In [1]: import numpy as np

In [2]: from numpy import linalg as LA

In [3]: np.set_printoptions(suppress=True, linewidth=120)

In [4]: rnd = lambda a: np.round(a, 2) + 0

In [5]: mat = np.array([[1.0, -6.0, 2.0, 4.0, 6.0, -2.0, -2.0],
   ...:     [-6.0, 6.0, -3.0, -6.0, -9.0, 3.0, 3.0],
   ...:     [2.0, -3.0, -2.0, 2.0, 3.0, -1.0, -1.0],
   ...:     [4.0, -6.0, 2.0, 1.0, 6.0, -2.0, -2.0],
   ...:     [6.0, -9.0, 3.0, 6.0, 6.0, -3.0, -3.0],
   ...:     [-2.0, 3.0, -1.0, -2.0, -3.0, -2.0, 1.0],
   ...:     [-2.0, 3.0, -1.0, -2.0, -3.0, 1.0, -2.0]])

In [6]: # symmetric, so the eigenvalues are real

In [7]: print(np.all(LA.eigvalsh(mat) > 0))
False

In [8]: [round(float(LA.det(mat[:i, :i])), 2) + 0 for i in range(1, 8)]
Out[8]: [1.0, -30.0, 99.0, -405.0, 1944.0, -6075.0, 18954.0]

In [9]: print(rnd(LA.eigvalsh(mat).min()))
-3.0

In [10]: r0, r1 = mat[4], mat[3]

In [11]: r0 @ r0
Out[11]: np.float64(216.0)

In [12]: print(r0 @ r1)
138.0

In [13]: pr = (r0 @ r1) / (r0 @ r0) * r0

In [14]: rnd((r1 - pr) @ r0)
Out[14]: np.float64(0.0)

In [15]: print(np.outer(r0, r1))
[[ 24. -36.  12.   6.  36. -12. -12.]
 [-36.  54. -18.  -9. -54.  18.  18.]
 [ 12. -18.   6.   3.  18.  -6.  -6.]
 [ 24. -36.  12.   6.  36. -12. -12.]
 [ 24. -36.  12.   6.  36. -12. -12.]
 [-12.  18.  -6.  -3. -18.   6.   6.]
 [-12.  18.  -6.  -3. -18.   6.   6.]]

In [16]: rnd(LA.norm(r0 + r1) ** 2 + LA.norm(r0 - r1) ** 2)
Out[16]: np.float64(634.0)

In [17]: rnd(pr)
Out[17]: array([ 3.83, -5.75,  1.92,  3.83,  3.83, -1.92, -1.92])

In [18]: evals, V = LA.eigh(mat)

In [19]: (evals > 1e-8).sum(), (evals < -1e-8).sum()
Out[19]: (np.int64(1), np.int64(6))

In [20]: rnd(V.T @ mat @ V)
Out[20]: 
array([[-3.,  0.,  0.,  0.,  0.,  0.,  0.],
       [ 0., -3.,  0.,  0.,  0.,  0.,  0.],
       [ 0.,  0., -3.,  0.,  0.,  0.,  0.],
       [ 0.,  0.,  0., -3.,  0.,  0.,  0.],
       [ 0.,  0.,  0.,  0., -3.,  0.,  0.],
       [ 0.,  0.,  0.,  0.,  0., -3.,  0.],
       [ 0.,  0.,  0.,  0.,  0.,  0., 26.]])

In [21]: rnd(LA.eigvalsh(mat @ mat))
Out[21]: array([  9.,   9.,   9.,   9.,   9.,   9., 676.])

In [22]: print(np.unique(evals.round(6) + 0, return_counts=True)[1])
[6 1]

In [23]: rnd(V.T @ V)
Out[23]: 
array([[1., 0., 0., 0., 0., 0., 0.],
       [0., 1., 0., 0., 0., 0., 0.],
       [0., 0., 1., 0., 0., 0., 0.],
       [0., 0., 0., 1., 0., 0., 0.],
       [0., 0., 0., 0., 1., 0., 0.],
       [0., 0., 0., 0., 0., 1., 0.],
       [0., 0., 0., 0., 0., 0., 1.]])

In [24]: rnd(LA.eigvalsh(mat + 2 * np.eye(7)))
Out[24]: array([-1., -1., -1., -1., -1., -1., 28.])

In [25]: rnd(LA.matrix_power(mat, 2))
Out[25]: 
array([[ 101., -138.,   46.,   92.,  138.,  -46.,  -46.],
       [-138.,  216.,  -69., -138., -207.,   69.,   69.],
       [  46.,  -69.,   32.,   46.,   69.,  -23.,  -23.],
       [  92., -138.,   46.,  101.,  138.,  -46.,  -46.],
       [ 138., -207.,   69.,  138.,  216.,  -69.,  -69.],
       [ -46.,   69.,  -23.,  -46.,  -69.,   32.,   23.],
       [ -46.,   69.,  -23.,  -46.,  -69.,   23.,   32.]])

In [26]: (mat + mat.T) / 2
Out[26]: 
array([[ 1., -6.,  2.,  4.,  6., -2., -2.],
       [-6.,  6., -3., -6., -9.,  3.,  3.],
       [ 2., -3., -2.,  2.,  3., -1., -1.],
       [ 4., -6.,  2.,  1.,  6., -2., -2.],
       [ 6., -9.,  3.,  6.,  6., -3., -3.],
       [-2.,  3., -1., -2., -3., -2.,  1.],
       [-2.,  3., -1., -2., -3.,  1., -2.]])

In [27]: mat @ mat
Out[27]: 
array([[ 101., -138.,   46.,   92.,  138.,  -46.,  -46.],
       [-138.,  216.,  -69., -138., -207.,   69.,   69.],
       [  46.,  -69.,   32.,   46.,   69.,  -23.,  -23.],
       [  92., -138.,   46.,  101.,  138.,  -46.,  -46.],
       [ 138., -207.,   69.,  138.,  216.,  -69.,  -69.],
       [ -46.,   69.,  -23.,  -46.,  -69.,   32.,   23.],
       [ -46.,   69.,  -23.,  -46.,  -69.,   23.,   32.]])

In [28]: np.trace(mat)
Out[28]: np.float64(8.0)

In [29]: assert mat == mat.T
ValueError: The truth value of an array with more than one element is ambiguous. Use a.any() or a.all()


In [30]: Q, V = LA.qr(mat[:, :6])[0], LA.qr(mat[:, 6:])[0]

In [31]: sigma = LA.svd(Q.T @ V, compute_uv=False)

In [32]: rnd(np.degrees(np.arccos(sigma.clip(0, 1))))
Out[32]: array([32.66])

In [33]: arr = np.load("layer18.npy")

In [34]: rnd(arr)
Out[34]: 
array([[ 3.16, -0.84,  3.16,  2.95, -0.63],
       [-0.19,  4.39, -0.19,  0.03,  4.17],
       [ 1.92,  0.58,  1.92,  0.85,  1.65],
       [ 1.84, -0.75,  1.84, -2.15,  3.23],
       [ 1.12,  1.23,  1.12, -1.06,  3.41],
       [ 2.26, -0.14,  2.26,  0.75,  1.37],
       [ 1.22,  2.02,  1.22,  0.94,  2.31],
       [ 1.88,  0.99,  1.88,  1.48,  1.38],
       [-0.16,  3.26, -0.16, -2.11,  5.21],
       [-0.39,  2.72, -0.39, -4.12,  6.45],
       [-1.86,  5.65, -1.86, -4.13,  7.92],
       [-0.89,  4.9 , -0.89, -1.76,  5.77],
       [-1.91,  5.85, -1.91, -3.94,  7.87],
       [ 0.67,  2.3 ,  0.67, -0.71,  3.68],
       [ 1.26,  2.17,  1.26,  1.37,  2.06],
       [ 4.06, -2.68,  4.06,  2.87, -1.49],
       [-2.17,  7.56, -2.17, -1.53,  6.93],
       [ 3.6 , -0.76,  3.6 ,  4.9 , -2.05],
       [ 1.67,  1.3 ,  1.67,  1.27,  1.7 ]])

In [35]: # columns 0 and 2 are equal

In [36]: labels = arr[:, 2] > np.median(arr[:, 2])

In [37]: r0 = arr[labels].mean(axis=0) - arr[~labels].mean(axis=0)

In [38]: print(rnd((((arr - arr.mean(axis=0)) @ r0 > 0) == labels).mean()))
0.89

In [39]: np.argsort(-np.abs(r0).round(6), kind="stable")
Out[39]: array([4, 1, 3, 0, 2])

In [40]: W2 = arr[[7, 15]].astype(float)

In [41]: for _ in range(7):
    ...:     labels = LA.norm(arr[:, None] - W2, axis=-1).argmin(axis=1)
    ...:     W2 = np.array([arr[labels == j].mean(axis=0) for j in range(2)])
    ...: 

In [42]: labels
Out[42]: array([1, 0, 1, 1, 1, 1, 1, 1, 0, 0, 0, 0, 0, 0, 1, 1, 0, 1, 1])

In [43]: rnd(W2[1] - W2[0])
Out[43]: array([ 3.04, -4.29,  3.04,  3.57, -4.83])

In [44]: A2 = np.array([[3, -5], [-3, 5]])

In [45]: W2 = np.array([[2, -1], [-2, -1]])

In [46]: K = np.kron(A2, W2)

In [47]: K
Out[47]: 
array([[  6,  -3, -10,   5],
       [ -6,  -3,  10,   5],
       [ -6,   3,  10,  -5],
       [  6,   3, -10,  -5]])

In [48]: # null space of dimension 2

In [49]: rnd(LA.norm(K, 2) / LA.norm(K))
Out[49]: np.float64(0.89)

In [50]: [round(float(x), 2) for x in LA.svd(K, compute_uv=False)[:3]]
Out[50]: [23.32, 11.66, 0.0]

In [51]: np.argsort(-LA.norm(K, axis=0).round(6), kind="stable")[:3]
Out[51]: array([2, 0, 3])

In [52]: LA.matrix_rank(K, rtol=0.1)
Out[52]: np.int64(2)

In [53]: LA.cond(K) > 100
Out[53]: np.True_
